% ipython --no-banner

In [1]: import numpy as np

In [2]: import numpy.linalg as la

In [3]: np.set_printoptions(precision=1, suppress=True, linewidth=140, legacy="1.25")

In [4]: W0 = np.array([[-2.0, 0.0, 1.0, 3.0],
   ...:     [0.0, -3.0, 0.0, 0.0],
   ...:     [1.0, 0.0, -2.0, 3.0],
   ...:     [3.0, 0.0, 3.0, 6.0]])

In [5]: vals, evecs = la.eig(W0)

In [6]: print(np.sort(la.eigvals(W0 @ W0)))
[ 9.  9.  9. 64.]

In [7]: print(np.sort(la.eigvals(W0.T)))
[-3. -3. -3.  8.]

In [8]: print(np.round(np.prod(vals), 1))
-216.0

In [9]: print(np.round(W0 @ evecs[:, 0] - vals[0] * evecs[:, 0], 1) + 0)
[0. 0. 0. 0.]

In [10]: print(vals)
[-3.  8. -3. -3.]

In [11]: x = np.array([6, -7, 9, 5])

In [12]: h = np.maximum(W0 @ x, 0)

In [13]: print(W0 * (h > 1e-9)[:, None])
[[-2.  0.  1.  3.]
 [ 0. -3.  0.  0.]
 [ 1.  0. -2.  3.]
 [ 3.  0.  3.  6.]]

In [14]: print(h)
[12. 21.  3. 75.]

In [15]: print(W0.T @ h)
[204. -63. 231. 495.]

In [16]: print(np.flatnonzero(h > 1e-9))
[0 1 2 3]

In [17]: print(np.maximum(W0 @ x, 0) - np.maximum(-W0 @ x, 0))
[12. 21.  3. 75.]

In [18]: print(np.tanh(W0 @ x))
[1. 1. 1. 1.]

In [19]: vals, evecs = la.eigh(W0)

In [20]: print(vals.sum(), np.trace(W0))
-1.0 -1.0

In [21]: print(np.abs(evecs[:, -1]))
[0.3 0.  0.3 0.9]

In [22]: print(la.svd(W0, compute_uv=False))
[8. 3. 3. 3.]

In [23]: print(vals)
[-3. -3. -3.  8.]

In [24]: theta = np.radians(180)

In [25]: Rm = np.eye(4)

In [26]: Rm[0, 0] = Rm[1, 1] = np.cos(theta)

In [27]: Rm[0, 1], Rm[1, 0] = -np.sin(theta), np.sin(theta)

In [28]: print(Rm.round(1) + 0)
[[-1.  0.  0.  0.]
 [ 0. -1.  0.  0.]
 [ 0.  0.  1.  0.]
 [ 0.  0.  0.  1.]]

In [29]: B = W0 @ Rm.T

In [30]: print(np.abs(B - W0).max(axis=0))
[6. 6. 0. 0.]

In [31]: print(np.allclose(la.norm(W0, axis=1), la.norm(B, axis=1)))
True

In [32]: O, _ = la.qr(np.array([[-0.3, -0.7, -0.6], [-1.2, 1.5, -0.6], [-1.2, 0.0, 0.2]]))

In [33]: evecs, _ = la.qr(np.array([[-0.2, 0.0, 1.6], [0.9, 1.3, -0.2], [-0.1, -0.6, 0.3]]))

In [34]: sv = 10 * 0.5 ** np.arange(3)

In [35]: arr = O[:, :3] * sv @ evecs[:3]

In [36]: print(arr)
[[ 3.6 -0.8 -1.7]
 [-1.4  3.  -6.9]
 [ 3.6  4.8 -4.4]]

In [37]: B = np.array([[-2, -2, 2], [-2, -2, 2], [-1, -2, -1]])

In [38]: print(np.vstack([arr, B.T]).shape)
(6, 3)

In [39]: print(B.T @ arr.T)
[[ -4.1   3.7 -12.4]
 [ -2.4  10.7  -8. ]
 [  7.4  10.1  21.3]]

In [40]: print(np.einsum("ij->j", arr))
[  5.8   7.  -13. ]
